% ipython --no-banner

In [1]: import numpy as np

In [2]: import numpy.linalg as la

In [3]: np.set_printoptions(precision=2, suppress=True, linewidth=160)

In [4]: rnd = lambda a: np.round(a, 2) + 0

In [5]: K = np.loadtxt("layer6.csv", delimiter=",")

In [6]: print(K)
[[  2.  -1.  -3.  -3.   3.   3.  -3.   1.  -2.  -2.]
 [  2.  -1.  -4.  -3.   1.   4.  -2.  -1.   0.  -3.]
 [  3.  -3.  -1.  -3.   2.   2.  -4.   0.   1.  -1.]
 [  4.  -4.   2.  -5.   5.   1.  -1.  -1.   3.  -3.]
 [  1.  -6.   5.  -6.   5.   3.  -1.  -2.   6.  -5.]
 [  3.  -8.   6.  -6.   4.   2.  -1.  -2.   6.  -7.]
 [  6. -10.   5.  -8.   2.   1.  -4.  -4.   5.  -9.]
 [  4.  -9.   7.  -9.   4.  -1.  -5.  -3.   5. -12.]
 [  7.  -7.   8.  -9.   2.   2.  -5.  -1.   3. -10.]
 [  6.  -8.  11.  -7.   1.   5.  -5.  -1.   0.  -7.]
 [  8.  -5.  10. -10.   3.   8.  -6.   2.   3.  -5.]
 [  9.  -5.  13. -12.   4.   5.  -5.   5.   5.  -6.]
 [ 11.  -3.  12. -11.   2.   4.  -5.   4.   4.  -6.]
 [ 11.  -5.  12. -14.   3.   3.  -3.   5.   2.  -7.]
 [ 14.  -5.  13. -16.   1.   5.  -2.   3.  -1.  -8.]
 [ 16.  -2.  11. -17.   1.   8.  -1.   0.   0. -10.]
 [ 15.  -1.  12. -16.   0.   8.  -1.  -3.  -1. -13.]
 [ 12.  -3.  15. -15.   1.   8.   1.  -2.   0. -15.]
 [ 10.  -1.  16. -15.  -1.  10.   3.  -1.  -2. -17.]
 [  8.  -1.  15. -12.  -2.   8.   0.   0.   1. -14.]
 [  9.  -4.  16. -14.   1.   7.   2.   1.   1. -14.]
 [  9.  -1.  15. -12.  -1.   8.   3.  -1.   0. -14.]
 [ 10.  -3.  13. -11.  -1.  11.   0.  -1.  -1. -16.]
 [ 13.  -6.  15. -11.   2.  11.  -3.  -2.  -2. -14.]
 [ 14.  -5.  15. -11.   5.  13.  -3.  -3.  -1. -13.]
 [ 14.  -8.  17.  -8.   3.  16.  -5.  -4.  -1. -12.]
 [ 12.  -7.  15. -10.   4.  18.  -2.  -2.  -3. -15.]
 [ 12.  -8.  17.  -7.   5.  17.  -5.  -1.  -5. -14.]
 [ 10. -10.  14.  -7.   8.  17.  -2.  -3.  -5. -14.]
 [  8. -11.  16.  -4.   5.  15.  -4.  -6.  -6. -16.]
 [  5. -13.  19.  -1.   6.  14.  -3.  -6.  -4. -13.]
 [  6. -11.  17.   1.   9.  13.  -5.  -3.  -2. -15.]]

In [7]: B = np.c_[K[:, :7] @ np.array([[4, 7, 6, 8, 7, 1, 8],
   ...:     [1, 5, 3, 2, 7, 5, 4],
   ...:     [4, 5, 5, 5, 9, 3, 8],
   ...:     [9, 8, 9, 1, 6, 2, 3],
   ...:     [6, 4, 7, 8, 3, 4, 9],
   ...:     [4, 4, 1, 7, 8, 6, 8],
   ...:     [9, 9, 7, 1, 6, 4, 1]]), np.array([6, -3, -1, -5, -9, -2, 7, 4, 0, 1, 5, -7, -8, -8, 6, 9, 9, -6, 8, -1, -5, 9, -2, 0, -7, 4, 2, -6, -1, -6, 7, -2])]

In [8]: B
Out[8]: 
array([[-29., -33., -30.,  38., -23.,   0.,  27.,   6.],
       [-32., -33., -41.,  25., -24.,  -1.,  10.,  -3.],
       [-38., -43., -35.,  36., -29., -17.,  25.,  -1.],
       [  0.,  -7.,   6.,  75.,   5.,   2.,  69.,  -5.],
       [ -3., -23., -10.,  75.,   7.,   8.,  74.,  -9.],
       [ -3., -22.,  -7.,  77.,   5.,  -7.,  73.,  -2.],
       [-58., -71., -54.,  64., -41., -47.,  46.,   7.],
       [-71., -87., -57.,  60., -52., -48.,  48.,   4.],
       [-53., -47., -39.,  98.,  10., -22.,  94.,   0.],
       [-22., -20., -19., 118.,  56.,  -1., 127.,   1.],
       [-27.,  -9., -20., 168.,  88.,  29., 179.,   5.],
       [-26.,  -2.,  -6., 177.,  95.,  25., 191.,  -7.],
       [-27.,  13.,   1., 170., 106.,  22., 184.,  -8.],
       [-36.,  -3., -12., 166.,  81.,  12., 170.,  -8.],
       [-33.,  16., -12., 192., 115.,  22., 195.,   6.],
       [-18.,  48.,   0., 225., 156.,  53., 229.,   9.],
       [-14.,  55.,   4., 217., 168.,  58., 227.,   9.],
       [ 17.,  69.,  25., 215., 181.,  68., 233.,  -6.],
       [ 29.,  88.,  26., 208., 212.,  91., 233.,   8.],
       [  3.,  54.,   6., 165., 170.,  64., 190.,  -1.],
       [ 22.,  61.,  24., 189., 166.,  63., 209.,  -5.],
       [ 40.,  92.,  40., 184., 198.,  81., 210.,   9.],
       [ 28.,  72.,  21., 197., 185.,  74., 218.,  -2.],
       [ 36.,  73.,  40., 246., 194.,  68., 270.,   0.],
       [ 67., 105.,  72., 294., 233.,  98., 325.,  -7.],
       [ 81., 110.,  75., 304., 254.,  97., 342.,   4.],
       [ 89., 114.,  68., 303., 254., 118., 336.,   2.],
       [ 98., 116.,  87., 312., 260., 111., 355.,  -6.],
       [121., 116.,  96., 304., 232., 114., 337.,  -1.],
       [103.,  93.,  81., 259., 210.,  87., 297.,  -6.],
       [139., 110., 112., 251., 221.,  91., 300.,   7.],
       [151., 123., 138., 270., 225.,  98., 323.,  -2.]])

In [9]: rnd(la.norm(B - K @ la.lstsq(K, B)[0], axis=0))
Out[9]: array([ 0.  ,  0.  ,  0.  ,  0.  ,  0.  ,  0.  ,  0.  , 26.51])

In [10]: la.matrix_rank(B)
Out[10]: np.int64(8)

In [11]: rnd(la.lstsq(K, B[:, 0])[0])
Out[11]: array([4., 1., 4., 9., 6., 4., 9., 0., 0., 0.])

In [12]: Ac = K - K.mean(axis=0)

In [13]: vecs = la.svd(Ac)[2][:1]

In [14]: B = Ac - Ac @ vecs.T @ vecs

In [15]: rnd(B.std(axis=0))
Out[15]: array([2.76, 3.27, 2.05, 4.32, 2.51, 2.7 , 2.38, 2.53, 2.4 , 2.1 ])

In [16]: rnd((Ac @ vecs.T).std(axis=0))
Out[16]: array([9.32])

In [17]: rnd(np.diag(vecs.T @ vecs))
Out[17]: array([0.11, 0.01, 0.36, 0.03, 0.  , 0.24, 0.  , 0.01, 0.05, 0.19])

In [18]: dist = la.norm(K[:, None] - K[None], axis=-1)

In [19]: dist[16].round(6).argsort(kind="stable")[:4]
Out[19]: array([16, 15, 17, 22])

In [20]: np.flatnonzero(dist[16] < dist.mean() / 2)
Out[20]: array([15, 16, 17])

In [21]: rnd(dist[:5, :5])
Out[21]: 
array([[ 0.  ,  4.  ,  4.8 ,  9.17, 13.75],
       [ 4.  ,  0.  ,  5.39,  9.38, 13.23],
       [ 4.8 ,  5.39,  0.  ,  6.56, 11.05],
       [ 9.17,  9.38,  6.56,  0.  ,  6.4 ],
       [13.75, 13.23, 11.05,  6.4 ,  0.  ]])

In [22]: J = np.loadtxt("w.csv", delimiter=",")

In [23]: J
Out[23]: 
array([[0., 1., 1., 1., 1., 1., 1., 1., 1.],
       [1., 0., 1., 1., 1., 1., 1., 1., 1.],
       [1., 1., 0., 1., 1., 1., 1., 1., 1.],
       [1., 1., 1., 0., 1., 1., 1., 1., 1.],
       [1., 1., 1., 1., 0., 1., 1., 1., 1.],
       [1., 1., 1., 1., 1., 0., 1., 1., 1.],
       [1., 1., 1., 1., 1., 1., 0., 1., 1.],
       [1., 1., 1., 1., 1., 1., 1., 0., 1.],
       [1., 1., 1., 1., 1., 1., 1., 1., 0.]])

In [24]: evals, vecs = la.eigh(J)

In [25]: rnd(la.svd(J, compute_uv=False))
Out[25]: array([8., 1., 1., 1., 1., 1., 1., 1., 1.])

In [26]: rnd(np.abs(vecs[:, -1]))
Out[26]: array([0.33, 0.33, 0.33, 0.33, 0.33, 0.33, 0.33, 0.33, 0.33])

In [27]: np.unique(evals.round(6) + 0, return_counts=True)[1]
Out[27]: array([8, 1])

In [28]: rnd(vecs @ np.diag(evals) @ vecs.T)
Out[28]: 
array([[0., 1., 1., 1., 1., 1., 1., 1., 1.],
       [1., 0., 1., 1., 1., 1., 1., 1., 1.],
       [1., 1., 0., 1., 1., 1., 1., 1., 1.],
       [1., 1., 1., 0., 1., 1., 1., 1., 1.],
       [1., 1., 1., 1., 0., 1., 1., 1., 1.],
       [1., 1., 1., 1., 1., 0., 1., 1., 1.],
       [1., 1., 1., 1., 1., 1., 0., 1., 1.],
       [1., 1., 1., 1., 1., 1., 1., 0., 1.],
       [1., 1., 1., 1., 1., 1., 1., 1., 0.]])

In [29]: rnd(evals)
Out[29]: array([-1., -1., -1., -1., -1., -1., -1., -1.,  8.])

In [30]: B = la.inv(J)

In [31]: (np.abs(B) > 1e-9).astype(int)
Out[31]: 
array([[1, 1, 1, 1, 1, 1, 1, 1, 1],
       [1, 1, 1, 1, 1, 1, 1, 1, 1],
       [1, 1, 1, 1, 1, 1, 1, 1, 1],
       [1, 1, 1, 1, 1, 1, 1, 1, 1],
       [1, 1, 1, 1, 1, 1, 1, 1, 1],
       [1, 1, 1, 1, 1, 1, 1, 1, 1],
       [1, 1, 1, 1, 1, 1, 1, 1, 1],
       [1, 1, 1, 1, 1, 1, 1, 1, 1],
       [1, 1, 1, 1, 1, 1, 1, 1, 1]])

In [32]: rnd(J @ B)
Out[32]: 
array([[1., 0., 0., 0., 0., 0., 0., 0., 0.],
       [0., 1., 0., 0., 0., 0., 0., 0., 0.],
       [0., 0., 1., 0., 0., 0., 0., 0., 0.],
       [0., 0., 0., 1., 0., 0., 0., 0., 0.],
       [0., 0., 0., 0., 1., 0., 0., 0., 0.],
       [0., 0., 0., 0., 0., 1., 0., 0., 0.],
       [0., 0., 0., 0., 0., 0., 1., 0., 0.],
       [0., 0., 0., 0., 0., 0., 0., 1., 0.],
       [0., 0., 0., 0., 0., 0., 0., 0., 1.]])

In [33]: rnd(la.det(J) * B)
Out[33]: 
array([[-7.,  1.,  1.,  1.,  1.,  1.,  1.,  1.,  1.],
       [ 1., -7.,  1.,  1.,  1.,  1.,  1.,  1.,  1.],
       [ 1.,  1., -7.,  1.,  1.,  1.,  1.,  1.,  1.],
       [ 1.,  1.,  1., -7.,  1.,  1.,  1.,  1.,  1.],
       [ 1.,  1.,  1.,  1., -7.,  1.,  1.,  1.,  1.],
       [ 1.,  1.,  1.,  1.,  1., -7.,  1.,  1.,  1.],
       [ 1.,  1.,  1.,  1.,  1.,  1., -7.,  1.,  1.],
       [ 1.,  1.,  1.,  1.,  1.,  1.,  1., -7.,  1.],
       [ 1.,  1.,  1.,  1.,  1.,  1.,  1.,  1., -7.]])

In [34]: rnd(la.slogdet(J)[0])
Out[34]: np.float64(1.0)
